$ ipython --no-banner

In [1]: import numpy as np

In [2]: import numpy.linalg as la

In [3]: np.set_printoptions(precision=2, suppress=True, linewidth=120)

In [4]: mat = np.load("dump.npy")

In [5]: mat
Out[5]: 
array([[2., 2., 0.],
       [0., 0., 0.],
       [0., 0., 3.]])

In [6]: la.norm(mat, axis=0)
Out[6]: array([2., 2., 3.])

In [7]: np.round(la.norm(mat, 2), 2)
Out[7]: np.float64(3.0)

In [8]: round(la.norm(mat) ** 2 / la.norm(mat, 2) ** 2, 2)
Out[8]: np.float64(1.89)

In [9]: la.norm(mat, axis=1).argmax()
Out[9]: np.int64(2)

In [10]: E = np.load("w.npy")

In [11]: E
Out[11]: 
array([[ 6, -3,  2],
       [-3,  0,  3],
       [ 2,  3, -2]])

In [12]: np.abs(E).max()
Out[12]: np.int64(6)

In [13]: E.shape
Out[13]: (3, 3)

In [14]: E - E[0]
Out[14]: 
array([[ 0,  0,  0],
       [-9,  3,  1],
       [-4,  6, -4]])

In [15]: E.sum(axis=1)
Out[15]: array([5, 0, 3])

In [16]: E[3]
---------------------------------------------------------------------------
IndexError                                Traceback (most recent call last)
Cell In[16], line 1
----> 1 E[3]

IndexError: index 3 is out of bounds for axis 0 with size 3

In [17]: vec = np.array([1, 1, 3])

In [18]: rhs = E @ vec

In [19]: rhs
Out[19]: array([ 9,  6, -1])

In [20]: la.solve(E.T, E[2])
Out[20]: array([0., 0., 1.])

In [21]: la.solve(E, rhs + E[:, 1])
Out[21]: array([1., 2., 3.])

In [22]: U, s, Vh = la.svd(mat)

In [23]: evecs = Vh[:(s > 1e-8).sum()]

In [24]: rng = np.random.default_rng(24)

In [25]: vec = mat[0] + 4 * mat[2] + rng.integers(2) * np.eye(3)[1]

In [26]: vec
Out[26]: array([ 2.,  2., 12.])

In [27]: la.matrix_rank(np.vstack([mat, vec]))
Out[27]: np.int64(2)

In [28]: U, s, Vh = la.svd(mat)

In [29]: s
Out[29]: array([3.  , 2.83, 0.  ])

In [30]: Y = U[:, :2] @ np.diag(s[:2]) @ Vh[:2]

In [31]: la.matrix_rank(Y)
Out[31]: np.int64(2)

In [32]: round(float(np.abs(mat - Y).max()), 2)
Out[32]: 0.0

In [33]: la.matrix_rank(mat, rtol=0.05)
Out[33]: np.int64(2)

In [34]: w, evecs = la.eigh(E)

In [35]: vec = np.array([-3, 3, 0])

In [36]: vec @ E @ vec
Out[36]: np.int64(108)

In [37]: np.abs(E).sum(axis=1).max(), np.round(np.abs(w).max(), 2)
Out[37]: (np.int64(11), np.float64(7.31))

In [38]: vec @ E @ vec / (vec @ vec), np.round(w[0], 2), np.round(w[-1], 2)
Out[38]: (np.float64(6.0), np.float64(-5.2), np.float64(7.31))

In [39]: evecs * np.maximum(w, 0) @ evecs.T
Out[39]: 
array([[ 6.45, -2.09,  0.86],
       [-2.09,  1.87,  0.68],
       [ 0.86,  0.68,  0.89]])

In [40]: F = np.array([[-1.0, 1.1, 0.2],
    ...:     [-1.9, -1.4, 0.6],
    ...:     [2.3, 0.6, -0.2],
    ...:     [-1.0, 1.7, 0.3],
    ...:     [0.1, 1.8, -0.2]])

In [41]: F[:, 0] *= 10

In [42]: F
Out[42]: 
array([[-10. ,   1.1,   0.2],
       [-19. ,  -1.4,   0.6],
       [ 23. ,   0.6,  -0.2],
       [-10. ,   1.7,   0.3],
       [  1. ,   1.8,  -0.2]])

In [43]: [round(float(x), 2) for x in la.svd(F, compute_uv=False)[:3]]
Out[43]: [33.04, 3.08, 0.38]

In [44]: round(np.log10(la.cond(F)))
Out[44]: 2

In [45]: la.matrix_rank(F, rtol=0.1)
Out[45]: np.int64(1)

In [46]: np.abs(la.svd(F)[2][-1])
Out[46]: array([0.02, 0.03, 1.  ])

In [47]: la.cond(F) > 100
Out[47]: np.False_

In [48]: round(la.norm(F, 2) / la.norm(F), 2)
Out[48]: np.float64(1.0)

In [49]: np.argsort(-la.norm(F, axis=0).round(6), kind="stable")[:3]
Out[49]: array([0, 1, 2])

In [50]: vec = np.array([2, 0, 2])

In [51]: a = np.maximum(F @ vec, 0)

In [52]: np.tanh(F @ vec)
Out[52]: array([-1.  , -1.  ,  1.  , -1.  ,  0.92])

In [53]: np.maximum(F @ (3 * vec), 0)
Out[53]: array([  0. ,   0. , 136.8,   0. ,   4.8])

In [54]: ang = np.sort(rng.uniform(-2, 2, 25))

In [55]: data = np.c_[ang, ang ** 2, ang ** 3] @ np.array([[-6, -7, -8, 9], [1, 9, 3, -3], [-4, -7, 8, -8]])

In [56]: data
Out[56]: 
array([[ 41.2 ,  91.05, -27.27,  25.39],
       [ 39.12,  86.46, -24.68,  22.84],
       [ 36.56,  80.8 , -21.56,  19.78],
       [ 30.77,  67.9 , -14.77,  13.12],
       [ 18.16,  39.41,  -2.  ,   0.71],
       [  5.68,  10.85,   4.3 ,  -4.97],
       [  3.89,   6.93,   3.82,  -4.33],
       [  3.62,   6.35,   3.68,  -4.17],
       [  2.64,   4.33,   3.03,  -3.41],
       [  2.48,   4.02,   2.9 ,  -3.26],
       [  1.57,   2.33,   2.01,  -2.25],
       [ -0.15,  -0.17,  -0.2 ,   0.23],
       [ -1.54,  -1.32,  -1.72,   1.98],
       [ -1.68,  -1.4 ,  -1.82,   2.1 ],
       [ -1.81,  -1.48,  -1.91,   2.21],
       [ -2.55,  -1.83,  -2.22,   2.63],
       [ -3.84,  -2.36,  -2.1 ,   2.67],
       [ -6.82,  -3.74,   0.26,   0.59],
       [ -7.  ,  -3.84,   0.47,   0.39],
       [ -7.01,  -3.84,   0.48,   0.39],
       [ -8.53,  -4.71,   2.36,  -1.39],
       [-12.92,  -7.72,   8.95,  -7.73],
       [-14.46,  -8.92,  11.51, -10.23],
       [-20.14, -13.78,  21.56, -20.06],
       [-29.74, -23.08,  39.74, -37.97]])

In [57]: cen = data - data.mean(axis=1)
---------------------------------------------------------------------------
ValueError                                Traceback (most recent call last)
Cell In[57], line 1
----> 1 cen = data - data.mean(axis=1)

ValueError: operands could not be broadcast together with shapes (25,4) (25,) 

In [58]: cen = data - data.mean(axis=0)

In [59]: U, s, Vh = la.svd(cen, full_matrices=False)

In [60]: np.abs(U[:, 0]).argmax()
Out[60]: np.int64(0)

In [61]: np.round(cen.mean(axis=0), 2) + 0
Out[61]: array([0., 0., 0., 0.])

In [62]: np.round(s ** 2 / (s ** 2).sum(), 2) + 0
Out[62]: array([0.94, 0.05, 0.01, 0.  ])

In [63]: round((s ** 2).sum() ** 2 / (s ** 4).sum(), 2)
Out[63]: np.float64(1.13)

In [64]: la.matrix_rank(cen)
Out[64]: np.int64(3)

In [65]: la.cond(mat) > 100
Out[65]: np.True_

In [66]: round(float(la.norm(mat, 2) / la.norm(mat)), 2)
Out[66]: 0.73

In [67]: la.matrix_rank(mat, rtol=0.1)
Out[67]: np.int64(2)

In [68]: [round(float(x), 2) for x in la.svd(mat, compute_uv=False)[:3]]
Out[68]: [3.0, 2.83, 0.0]

In [69]: ang = np.radians(36)

In [70]: Rm = np.eye(4)

In [71]: Rm[0, 0] = Rm[3, 3] = np.cos(ang)

In [72]: Rm[0, 3], Rm[3, 0] = -np.sin(ang), np.sin(ang)

In [73]: Rm
Out[73]: 
array([[ 0.81,  0.  ,  0.  , -0.59],
       [ 0.  ,  1.  ,  0.  ,  0.  ],
       [ 0.  ,  0.  ,  1.  ,  0.  ],
       [ 0.59,  0.  ,  0.  ,  0.81]])

In [74]: Y = data @ Rm.T

In [75]: np.round(la.svd(data, compute_uv=False), 2) + 0, np.round(la.svd(Y, compute_uv=False), 2) + 0
Out[75]: 
(array([205.62,  56.09,  17.23,   0.  ]),
 array([205.62,  56.09,  17.23,   0.  ]))

In [76]: np.allclose(la.norm(data, axis=1), la.norm(Y, axis=1))
Out[76]: True

In [77]: np.allclose(data @ data.T, Y @ Y.T)
Out[77]: True

In [78]: Y = la.invert(Rm)
---------------------------------------------------------------------------
AttributeError                            Traceback (most recent call last)
Cell In[78], line 1
----> 1 Y = la.invert(Rm)

AttributeError: module 'numpy.linalg' has no attribute 'invert'

In [79]: Y = la.inv(Rm)

In [80]: (np.abs(Y) > 1e-9).astype(int)
Out[80]: 
array([[1, 0, 0, 1],
       [0, 1, 0, 0],
       [0, 0, 1, 0],
       [1, 0, 0, 1]])

In [81]: np.allclose(Y, Rm.T)
Out[81]: True

In [82]: round(la.det(Rm) * la.det(Y), 2)
Out[82]: np.float64(1.0)

In [83]: round(float(la.cond(Rm)), 2)
Out[83]: 1.0
